$ python -q
>>> import numpy as np
>>> import numpy.linalg as la
>>> np.set_printoptions(suppress=True, linewidth=200)
>>> def rnd(a):
...     return np.round(a, 2) + 0
... 
>>> mat = np.load("mat.npy")
>>> print(mat)
[[ 5  8  0  0  0  0]
 [-2 -2  0  0  0  0]
 [ 0  0 -8  0  0  0]
 [ 0  0  0 -3  3  0]
 [ 0  0  0  4 -5  8]
 [ 0  0  0  0 -3  4]]
>>> np.trace(mat)
np.int64(-9)
>>> np.allclose(mat, mat.T)
False
>>> (mat - mat.T) / 2
array([[ 0. ,  5. ,  0. ,  0. ,  0. ,  0. ],
       [-5. ,  0. ,  0. ,  0. ,  0. ,  0. ],
       [ 0. ,  0. ,  0. ,  0. ,  0. ,  0. ],
       [ 0. ,  0. ,  0. ,  0. , -0.5,  0. ],
       [ 0. ,  0. ,  0. ,  0.5,  0. ,  5.5],
       [ 0. ,  0. ,  0. ,  0. , -5.5,  0. ]])
>>> rnd(np.sort(np.abs(la.eigvals(mat))))
array([2.45, 2.45, 3.09, 3.09, 6.3 , 8.  ])
>>> np.allclose(mat @ mat.T, mat.T @ mat)
False
>>> rnd(np.abs(la.eigvals(mat)).max())
np.float64(8.0)
>>> vec = np.array([2, 3, 5, 4, 1, -5])
>>> rhs = mat @ vec
>>> rhs
array([ 34, -10, -40,  -9, -29, -23])
>>> print(rnd(la.solve(mat, mat[:, 3])))
[0. 0. 0. 1. 0. 0.]
>>> rnd(la.solve(mat, 4 * rhs))
array([  8.,  12.,  20.,  16.,   4., -20.])
>>> print(rnd(la.solve(mat, rhs + mat[:, 5])))
[ 2.  3.  5.  4.  1. -4.]
>>> out = np.array([[-3, 0], [3, 3], [-1, -3], [3, -3], [-1, -1], [-1, -1]])
>>> np.vstack([mat, out.T]).shape
(8, 6)
>>> out @ mat
Traceback (most recent call last):
  File "<python-input-20>", line 1, in <module>
    out @ mat
    ~~~~^~~~~
ValueError: matmul: Input operand 1 has a mismatch in its core dimension 0, with gufunc signature (n?,k),(k,m?)->(n?,m?) (size 6 is different from 2)
>>> np.einsum("ik,kj->ji", mat, out)
array([[  9,   0,   8, -12,   9,  -1],
       [ 24,  -6,  24,   6, -15,  -1]])
>>> print(la.matrix_rank(mat @ out))
2
>>> mat @ mat
array([[  9,  24,   0,   0,   0,   0],
       [ -6, -12,   0,   0,   0,   0],
       [  0,   0,  64,   0,   0,   0],
       [  0,   0,   0,  21, -24,  24],
       [  0,   0,   0, -32,  13,  -8],
       [  0,   0,   0, -12,   3,  -8]])
>>> print(np.flatnonzero(la.matrix_power((mat != 0) + (mat.T != 0) + np.eye(6), 6)[0]))
[0 1]
>>> (mat != 0).astype(int)
array([[1, 1, 0, 0, 0, 0],
       [1, 1, 0, 0, 0, 0],
       [0, 0, 1, 0, 0, 0],
       [0, 0, 0, 1, 1, 0],
       [0, 0, 0, 1, 1, 1],
       [0, 0, 0, 0, 1, 1]])
>>> (la.matrix_power((mat != 0) + (mat.T != 0) + np.eye(6), 6) > 0).astype(int)
array([[1, 1, 0, 0, 0, 0],
       [1, 1, 0, 0, 0, 0],
       [0, 0, 1, 0, 0, 0],
       [0, 0, 0, 1, 1, 1],
       [0, 0, 0, 1, 1, 1],
       [0, 0, 0, 1, 1, 1]])
>>> O, R = la.qr(mat)
>>> rnd(abs(R[0, 0])), rnd(la.norm(mat[:, 0]))
(np.float64(5.39), np.float64(5.39))
>>> np.allclose(R.T @ R, mat.T @ mat)
True
>>> O.shape, R.shape
((6, 6), (6, 6))
>>> rnd(np.trace(O @ O.T))
np.float64(6.0)
>>> rnd(R)
array([[-5.39, -8.17,  0.  ,  0.  ,  0.  ,  0.  ],
       [ 0.  ,  1.11,  0.  ,  0.  ,  0.  ,  0.  ],
       [ 0.  ,  0.  , -8.  ,  0.  ,  0.  ,  0.  ],
       [ 0.  ,  0.  ,  0.  ,  5.  , -5.8 ,  6.4 ],
       [ 0.  ,  0.  ,  0.  ,  0.  ,  3.06, -4.86],
       [ 0.  ,  0.  ,  0.  ,  0.  ,  0.  , -3.92]])
>>> J = np.array([[0, -1, 1, 2, 2, -2, -2, 2],
...     [2, 0, -1, 1, 2, 2, -2, -2],
...     [-2, 2, 0, -1, 1, 2, 2, -2],
...     [-2, -2, 2, 0, -1, 1, 2, 2],
...     [2, -2, -2, 2, 0, -1, 1, 2],
...     [2, 2, -2, -2, 2, 0, -1, 1],
...     [1, 2, 2, -2, -2, 2, 0, -1],
...     [-1, 1, 2, 2, -2, -2, 2, 0]])
>>> out = J / la.norm(J, axis=1, keepdims=True)
>>> G = out @ out.T
>>> print(np.argwhere(np.triu(np.abs(G) > 0.95, 1)))
[]
>>> rnd(G)
array([[ 1.  ,  0.05, -0.64,  0.  ,  0.36,  0.  , -0.64,  0.05],
       [ 0.05,  1.  ,  0.05, -0.64,  0.  ,  0.36,  0.  , -0.64],
       [-0.64,  0.05,  1.  ,  0.05, -0.64,  0.  ,  0.36,  0.  ],
       [ 0.  , -0.64,  0.05,  1.  ,  0.05, -0.64,  0.  ,  0.36],
       [ 0.36,  0.  , -0.64,  0.05,  1.  ,  0.05, -0.64,  0.  ],
       [ 0.  ,  0.36,  0.  , -0.64,  0.05,  1.  ,  0.05, -0.64],
       [-0.64,  0.  ,  0.36,  0.  , -0.64,  0.05,  1.  ,  0.05],
       [ 0.05, -0.64,  0.  ,  0.36,  0.  , -0.64,  0.05,  1.  ]])
>>> print((G - 2 * np.eye(8)).round(6).argmax(axis=1))
[4 5 6 7 0 1 2 3]
>>> rnd(G[0])
array([ 1.  ,  0.05, -0.64,  0.  ,  0.36,  0.  , -0.64,  0.05])
>>> vec = np.array([0, -3, 3, -2, -3, -2, -3, -2])
>>> h = np.maximum(J @ vec, 0)
>>> np.maximum(J @ (3 * vec), 0)
array([ 6,  0,  0,  9,  0,  0, 24,  9])
>>> rnd(np.tanh(J @ vec))
array([ 0.96, -1.  , -1.  ,  1.  , -1.  , -1.  ,  1.  ,  1.  ])
>>> np.flatnonzero(h > 1e-9)
array([0, 3, 6, 7])
>>> rng = np.random.default_rng(94817)
>>> z = rng.permutation(8)
>>> z
array([2, 5, 7, 6, 1, 3, 4, 0])
>>> out = J[z][:, z]
>>> print(rnd(np.sort(np.abs(la.eigvals(out)))))
[0.   2.   3.55 3.55 3.93 3.93 7.62 7.62]
>>> np.trace(out)
np.int64(0)
>>> out = np.array([[3, 3, -3],
...     [-3, 0, 3],
...     [0, -2, 2],
...     [-3, 2, 2],
...     [3, 0, 3],
...     [0, -1, 3],
...     [0, -1, 1]])
>>> arr = out.T @ out
>>> arr
array([[ 36,   3, -15],
       [  3,  19, -13],
       [-15, -13,  45]])
>>> out = arr / np.sqrt((arr ** 2).mean(axis=1, keepdims=True))
>>> print(rnd(la.norm(out, axis=1)))
[1.73 1.73 1.73]
>>> rnd(arr - arr.mean(axis=1, keepdims=True))
array([[ 28.  ,  -5.  , -23.  ],
       [  0.  ,  16.  , -16.  ],
       [-20.67, -18.67,  39.33]])
>>> print(rnd(out[1]))
[ 0.22  1.42 -0.97]
>>> U, s, Vh = la.svd(arr, full_matrices=False)
>>> np.abs(U[:, 0]).round(6).argmax()
np.int64(2)
>>> rnd(Vh @ Vh.T)
array([[1., 0., 0.],
       [0., 1., 0.],
       [0., 0., 1.]])
>>> rnd(U.T @ U)
array([[1., 0., 0.],
       [0., 1., 0.],
       [0., 0., 1.]])
>>> rnd(s)
array([59.89, 27.02, 13.09])
>>> rnd(np.cumsum(s ** 2) / np.sum(s ** 2))
array([0.8 , 0.96, 1.  ])
>>> print(rnd(U.T @ arr @ Vh.T))
[[59.89  0.    0.  ]
 [ 0.   27.02  0.  ]
 [ 0.    0.   13.09]]
>>> out = arr[0, 0] * arr[1:] - np.outer(arr[1:, 0], arr[0])
>>> out
array([[   0,  675, -423],
       [   0, -423, 1395]])
>>> np.flatnonzero(~out.round(6).any(axis=1))
array([], dtype=int64)
>>> data = np.load("case3.npy")
>>> rnd(data)
array([[ 0.16, -0.04,  0.1 ,  0.33,  0.1 ],
       [-0.04,  0.01, -0.02, -0.08, -0.02],
       [ 0.1 , -0.02,  0.06,  0.21,  0.06],
       [ 0.33, -0.08,  0.21,  0.71,  0.21],
       [ 0.1 , -0.02,  0.06,  0.21,  0.06]])
>>> vec = np.array([2, 2, 1, 1, 1])
>>> h = np.maximum(data @ vec, 0)
>>> rnd(np.tanh(data @ vec))
array([ 0.64, -0.19,  0.45,  0.93,  0.45])
>>> print(rnd(np.maximum(data @ (3 * vec), 0)))
[2.3  0.   1.44 4.89 1.44]
>>> print(rnd(h))
[0.77 0.   0.48 1.63 0.48]
>>> rnd(np.maximum(data @ vec, 0) - np.maximum(-data @ vec, 0))
array([ 0.77, -0.19,  0.48,  1.63,  0.48])
>>> np.flatnonzero(h > 1e-9)
array([0, 2, 3, 4])
>>> rnd(data.T @ h)
array([ 0.76, -0.19,  0.47,  1.61,  0.47])
>>> U, s, Vh = la.svd(data)
>>> rnd(s)
array([1., 0., 0., 0., 0.])
>>> out = U[:, :1] @ np.diag(s[:1]) @ Vh[:1]
>>> rnd(np.abs(data - out).max())
np.float64(0.0)
>>> print(rnd(la.eigvals(data).sum().real))
1.0
>>> print(rnd(la.det(2 * data)), rnd(la.det(data)))
0.0 0.0
>>> rnd(la.det(data[::-1]))
np.float64(0.0)
>>> rnd(la.det(data.T))
np.float64(0.0)
>>> U, s, Vh = la.svd(data)
>>> vecs = Vh[:(s > 1e-8).sum()]
>>> vec = data[2] + -3 * data[4] + rng.integers(2) * np.eye(5)[0]
>>> rnd(vec)
array([ 0.8 ,  0.05, -0.12, -0.42, -0.12])
>>> la.matrix_rank(np.vstack([data, vec]))
np.int64(2)
>>> rnd(la.norm(vec - vecs.T @ vecs @ vec))
np.float64(0.92)
>>> rnd(vecs.T @ vecs)
array([[ 0.16, -0.04,  0.1 ,  0.33,  0.1 ],
       [-0.04,  0.01, -0.02, -0.08, -0.02],
       [ 0.1 , -0.02,  0.06,  0.21,  0.06],
       [ 0.33, -0.08,  0.21,  0.71,  0.21],
       [ 0.1 , -0.02,  0.06,  0.21,  0.06]])
>>> M = np.loadtxt("w.csv", delimiter=",")
>>> rnd(M)
array([[ 0.92, -0.13, -0.13, -0.19, -0.08, -0.08, -0.19, -0.19],
       [-0.13,  0.78, -0.22, -0.31, -0.13, -0.13, -0.31, -0.31],
       [-0.13, -0.22,  0.78, -0.31, -0.13, -0.13, -0.31, -0.31],
       [-0.19, -0.31, -0.31,  0.56, -0.19, -0.19, -0.44, -0.44],
       [-0.08, -0.13, -0.13, -0.19,  0.92, -0.08, -0.19, -0.19],
       [-0.08, -0.13, -0.13, -0.19, -0.08,  0.92, -0.19, -0.19],
       [-0.19, -0.31, -0.31, -0.44, -0.19, -0.19,  0.56, -0.44],
       [-0.19, -0.31, -0.31, -0.44, -0.19, -0.19, -0.44,  0.56]])
>>> out = M / la.norm(M, axis=1, keepdims=True)
>>> G = out @ out.T
>>> rnd(G[2])
array([0., 0., 1., 0., 0., 0., 0., 0.])
>>> np.degrees(np.arccos(np.clip(G[2, 6], -1, 1)))
np.float64(90.0)
>>> rnd(G)
array([[1., 0., 0., 0., 0., 0., 0., 0.],
       [0., 1., 0., 0., 0., 0., 0., 0.],
       [0., 0., 1., 0., 0., 0., 0., 0.],
       [0., 0., 0., 1., 0., 0., 0., 0.],
       [0., 0., 0., 0., 1., 0., 0., 0.],
       [0., 0., 0., 0., 0., 1., 0., 0.],
       [0., 0., 0., 0., 0., 0., 1., 0.],
       [0., 0., 0., 0., 0., 0., 0., 1.]])
>>> np.argwhere(np.triu(np.abs(G) > 0.95, 1))
array([], shape=(0, 2), dtype=int64)
>>> (G - 2 * np.eye(8)).round(6).argmax(axis=1)
array([1, 0, 0, 0, 0, 0, 0, 0])
